In [1]: import numpy as np

In [2]: from numpy import linalg as LA

In [3]: np.set_printoptions(precision=2, suppress=True, linewidth=160)

In [4]: data = np.loadtxt("w.csv", delimiter=",")

In [5]: data
Out[5]: 
array([[17.54, 14.88, 10.34, 18.76],
       [19.17, 13.76,  8.7 , 20.05],
       [19.78, 15.64, 10.37, 20.89],
       [19.56, 15.57, 11.11, 19.77],
       [18.64, 16.04,  8.58, 19.9 ],
       [19.73, 14.38, 11.92, 20.01],
       [21.27, 15.42,  9.04, 19.55],
       [20.68, 15.74,  8.68, 19.49],
       [21.1 , 14.09, 10.23, 20.66],
       [19.42, 15.63,  9.33, 19.74],
       [20.94, 16.78,  8.32, 19.62],
       [20.54, 16.13,  9.73, 21.  ],
       [18.75, 13.62, 11.01, 20.7 ],
       [20.84, 14.81,  8.98, 19.54],
       [19.24, 16.38, 10.  , 20.84],
       [21.12, 14.25, 11.3 , 20.58],
       [21.59, 14.21, 10.3 , 18.85],
       [20.88, 15.66, 11.43, 19.72]])

In [6]: W2 = data[[1, 8]].astype(float)

In [7]: for _ in range(7):
   ...:     idx = LA.norm(data[:, None] - W2, axis=-1).argmin(axis=1)
   ...:     W2 = np.array([data[idx == j].mean(axis=0) for j in range(2)])
   ...: 

In [8]: idx
Out[8]: array([0, 0, 1, 1, 0, 1, 1, 1, 1, 0, 1, 1, 0, 1, 1, 1, 1, 1])

In [9]: W2[1] - W2[0]
Out[9]: array([1.86, 0.53, 0.52, 0.21])

In [10]: W2
Out[10]: 
array([[18.7 , 14.79,  9.59, 19.83],
       [20.56, 15.31, 10.11, 20.04]])

In [11]: def softmax(z):
    ...:     e = np.exp(z - z.max(axis=-1, keepdims=True))
    ...:     return e / e.sum(axis=-1, keepdims=True)
    ...: 

In [12]: softmax(W2).sum(axis=1)
Out[12]: array([1., 1.])

In [13]: S = W2 @ W2.T / np.sqrt(4)

In [14]: np.round(softmax(S), 2) + 0
Out[14]: 
array([[0., 1.],
       [0., 1.]])

In [15]: softmax(S)[0] @ W2
Out[15]: array([20.56, 15.31, 10.11, 20.04])

In [16]: np.round(softmax(S + np.triu(np.full(S.shape, -np.inf), 1)), 2) + 0
Out[16]: 
array([[1., 0.],
       [0., 1.]])

In [17]: Ac = data - data.mean(axis=0)

In [18]: evecs = LA.svd(Ac)[2][:1]

In [19]: M2 = Ac - Ac @ evecs.T @ evecs

In [20]: LA.norm(M2, axis=1).round(6).argmax()
Out[20]: np.int64(0)

In [21]: np.diag(evecs.T @ evecs)
Out[21]: array([0.05, 0.28, 0.66, 0.01])

In [22]: round(float(LA.norm(M2) / LA.norm(Ac)), 2)
Out[22]: 0.77

In [23]: M2.std(axis=0)
Out[23]: array([1.05, 0.66, 0.45, 0.64])

In [24]: np.cov(Ac @ evecs.T, rowvar=False)
Out[24]: array(1.53)

In [25]: X = np.loadtxt("run0.csv", delimiter=",")

In [26]: X
Out[26]: 
array([[-0.66, -0.45, -0.25, -0.23, -0.47,  0.15],
       [-0.18, -0.36,  0.43, -0.53,  0.61, -0.04],
       [ 0.06, -0.29, -0.75,  0.08,  0.42, -0.41],
       [ 0.  ,  0.58, -0.25, -0.73, -0.13, -0.22],
       [-0.06, -0.12,  0.35,  0.1 , -0.31, -0.86],
       [ 0.72, -0.48, -0.03, -0.34, -0.34,  0.09]])

In [27]: softmax(X).sum(axis=1)
Out[27]: array([1., 1., 1., 1., 1., 1.])

In [28]: softmax(X[1] + 2)
Out[28]: array([0.13, 0.11, 0.24, 0.09, 0.29, 0.15])

In [29]: S = X @ X.T / np.sqrt(6)

In [30]: softmax(S)
Out[30]: 
array([[0.23, 0.15, 0.15, 0.15, 0.15, 0.15],
       [0.15, 0.23, 0.15, 0.15, 0.15, 0.15],
       [0.15, 0.15, 0.23, 0.15, 0.15, 0.15],
       [0.15, 0.15, 0.15, 0.23, 0.15, 0.15],
       [0.15, 0.15, 0.15, 0.15, 0.23, 0.15],
       [0.15, 0.15, 0.15, 0.15, 0.15, 0.23]])

In [31]: softmax(S).round(6).argmax(axis=1)
Out[31]: array([0, 1, 2, 3, 4, 5])

In [32]: softmax(S + np.triu(np.full(S.shape, -np.inf), 1))
Out[32]: 
array([[1.  , 0.  , 0.  , 0.  , 0.  , 0.  ],
       [0.4 , 0.6 , 0.  , 0.  , 0.  , 0.  ],
       [0.29, 0.29, 0.43, 0.  , 0.  , 0.  ],
       [0.22, 0.22, 0.22, 0.33, 0.  , 0.  ],
       [0.18, 0.18, 0.18, 0.18, 0.27, 0.  ],
       [0.15, 0.15, 0.15, 0.15, 0.15, 0.23]])

In [33]: x0 = np.array([0, 2, 9, 9, 2, 7])

In [34]: rhs = X @ x0

In [35]: rhs
Out[35]: array([-5.15, -0.7 , -8.66, -9.46, -2.84, -4.41])

In [36]: np.round(LA.solve(X.T, X[4]), 2) + 0
Out[36]: array([0., 0., 0., 0., 1., 0.])

In [37]: np.round(LA.solve(X, X[:, 1]), 2) + 0
Out[37]: array([0., 1., 0., 0., 0., 0.])

In [38]: np.round(LA.solve(X, -2 * rhs), 2) + 0
Out[38]: array([  0.,  -4., -18., -18.,  -4., -14.])

In [39]: round(np.abs(LA.eigvals(X)).max(), 2)
Out[39]: np.float64(1.0)

In [40]: np.sort(np.abs(LA.eigvals(X)))
Out[40]: array([1., 1., 1., 1., 1., 1.])

In [41]: M2 = X / np.sqrt((X ** 2).mean(axis=1, keepdims=True))

In [42]: M2[1]
Out[42]: array([-0.44, -0.88,  1.05, -1.29,  1.5 , -0.11])

In [43]: LA.norm(M2, axis=1)
Out[43]: array([2.45, 2.45, 2.45, 2.45, 2.45, 2.45])

In [44]: x0 = np.array([2, 2, 2, 1, 1, 0])

In [45]: rhs = X @ x0

In [46]: beta, lr = np.zeros(6), 1 / LA.norm(X, 2) ** 2

In [47]: for i in range(6):
    ...:     beta -= lr * X.T @ (X @ beta - rhs)
    ...:     if i % 1 == 0: print(i, round(LA.norm(X @ beta - rhs), 2))
    ...: 
0 0.0
1 0.0
2 0.0
3 0.0
4 0.0
5 0.0

In [48]: beta.round(2) + 0
Out[48]: array([2., 2., 2., 1., 1., 0.])

In [49]: F = np.load("a.npy")

In [50]: F
Out[50]: 
array([[  1,  -3,   2,   0,  -3,   1],
       [  1,  -6,   1,   2,  -2,   3],
       [  2,  -5,   2,   2,  -5,   5],
       [  5,  -3,   5,   2,  -8,   6],
       [  8,  -2,   6,   4,  -7,   5],
       [  7,  -4,   4,   1,  -5,   6],
       [  5,  -1,   2,   4,  -6,   9],
       [  7,  -1,   3,   7,  -4,  12],
       [  4,  -2,   5,   5,  -4,  12],
       [  3,  -4,   5,   4,  -4,   9],
       [  0,  -7,   7,   6,  -6,  12],
       [ -1,  -6,   6,   7,  -5,  15],
       [ -1,  -8,   5,   4,  -2,  15],
       [ -3,  -6,   3,   1,  -1,  15],
       [ -4,  -6,   2,   4,  -3,  13],
       [ -3,  -5,  -1,   6,  -5,  15],
       [ -3,  -2,  -3,   8,  -8,  15],
       [ -5,  -4,  -3,  11, -11,  16],
       [ -2,  -6,  -3,  10,  -9,  18],
       [ -1,  -8,  -5,   8,  -8,  16],
       [  2, -11,  -4,   5,  -5,  16],
       [ -1, -14,  -2,   7,  -2,  18],
       [  2, -16,  -2,   8,   1,  15],
       [  4, -14,  -5,  10,   0,  17],
       [  1, -13,  -2,   8,   1,  19],
       [ -1, -16,  -3,  11,  -1,  19],
       [ -3, -19,  -5,  14,   1,  22],
       [ -3, -17,  -2,  12,   4,  20],
       [ -3, -19,  -2,  12,   7,  19],
       [ -2, -22,  -2,   9,   5,  22],
       [  1, -25,  -1,  11,   4,  25],
       [  0, -23,  -3,  11,   7,  25]])

In [51]: th = np.radians(30)

In [52]: Rm = np.eye(6)

In [53]: Rm[0, 0] = Rm[1, 1] = np.cos(th)

In [54]: Rm[0, 1], Rm[1, 0] = -np.sin(th), np.sin(th)

In [55]: Rm
Out[55]: 
array([[ 0.87, -0.5 ,  0.  ,  0.  ,  0.  ,  0.  ],
       [ 0.5 ,  0.87,  0.  ,  0.  ,  0.  ,  0.  ],
       [ 0.  ,  0.  ,  1.  ,  0.  ,  0.  ,  0.  ],
       [ 0.  ,  0.  ,  0.  ,  1.  ,  0.  ,  0.  ],
       [ 0.  ,  0.  ,  0.  ,  0.  ,  1.  ,  0.  ],
       [ 0.  ,  0.  ,  0.  ,  0.  ,  0.  ,  1.  ]])

In [56]: M2 = F @ Rm.T

In [57]: np.allclose(F @ F.T, M2 @ M2.T)
Out[57]: True

In [58]: Ac = F - F.mean(axis=0)

In [59]: Uu, sigma, Vt = LA.svd(Ac, full_matrices=False)

In [60]: Vt[0] * np.sign(Vt[0, np.abs(Vt[0]).argmax()])
Out[60]: array([ 0.16,  0.65,  0.24, -0.3 , -0.34, -0.54])

In [61]: Ac.mean(axis=0)
Out[61]: array([0., 0., 0., 0., 0., 0.])

In [62]: sigma
Out[62]: array([58.29, 24.89, 15.31, 14.69,  9.1 ,  8.86])

In [63]: sigma ** 2 / (sigma ** 2).sum()
Out[63]: array([0.73, 0.13, 0.05, 0.05, 0.02, 0.02])

In [64]: np.abs(Uu[:, 0]).argmax()
Out[64]: np.int64(31)

In [65]: np.abs(Vt[-1])
Out[65]: array([0.19, 0.41, 0.38, 0.56, 0.37, 0.45])

In [66]: (np.sign(Uu[:, 0]) == np.sign(Uu[0, 0])).astype(int)
Out[66]: array([1, 1, 1, 1, 1, 1, 1, 1, 1, 1, 1, 1, 1, 1, 1, 1, 1, 1, 1, 0, 0, 0, 0, 0, 0, 0, 0, 0, 0, 0, 0, 0])

In [67]: Ac = (F - F.mean(axis=0)) / F.std(axis=0)

In [68]: np.argwhere(np.abs(Ac) > 2)
Out[68]: 
array([[ 0,  5],
       [ 4,  0],
       [28,  4],
       [30,  1],
       [31,  4]])

In [69]: beta = LA.lstsq(np.delete(Ac, 4, axis=1), Ac[:, 4])[0]

In [70]: np.abs(beta).argmax()
Out[70]: np.int64(1)

In [71]: M2 = np.c_[F[:, :3] @ np.array([[-2, 2, 0], [-1, 1, 1], [0, -1, -2]]), np.array([1, -2, 0, 0, 2, -1, -3, -2, -2, 0, 0, 3, -2, 2, -3, -3, 3, 2, -2, 1, 2, -2, 0, 3, -2, -3, 0, 0, -2, -1, 1, -2])]

In [72]: M2
Out[72]: 
array([[  1,  -3,  -7,   1],
       [  4,  -5,  -8,  -2],
       [  1,  -3,  -9,   0],
       [ -7,   2, -13,   0],
       [-14,   8, -14,   2],
       [-10,   6, -12,  -1],
       [ -9,   7,  -5,  -3],
       [-13,  10,  -7,  -2],
       [ -6,   1, -12,  -2],
       [ -2,  -3, -14,   0],
       [  7, -14, -21,   0],
       [  8, -14, -18,   3],
       [ 10, -15, -18,  -2],
       [ 12, -15, -12,   2],
       [ 14, -16, -10,  -3],
       [ 11, -10,  -3,  -3],
       [  8,  -5,   4,   3],
       [ 14, -11,   2,   2],
       [ 10,  -7,   0,  -2],
       [ 10,  -5,   2,   1],
       [  7,  -3,  -3,   2],
       [ 16, -14, -10,  -2],
       [ 12, -10, -12,   0],
       [  6,  -1,  -4,   3],
       [ 11,  -9,  -9,  -2],
       [ 18, -15, -10,  -3],
       [ 25, -20,  -9,   0],
       [ 23, -21, -13,   0],
       [ 25, -23, -15,  -2],
       [ 26, -24, -18,  -1],
       [ 23, -22, -23,   1],
       [ 23, -20, -17,  -2]])

In [73]: LA.matrix_rank(M2)
Out[73]: np.int64(4)

In [74]: LA.norm(LA.qr(F)[0].T @ M2, axis=0) ** 2 / ((M2 ** 2).sum(axis=0) + 1e-12)
Out[74]: array([1. , 1. , 1. , 0.1])

In [75]: np.round(LA.norm(M2 - F @ LA.lstsq(F, M2)[0], axis=0), 2) + 0
Out[75]: array([ 0.  ,  0.  ,  0.  , 10.37])
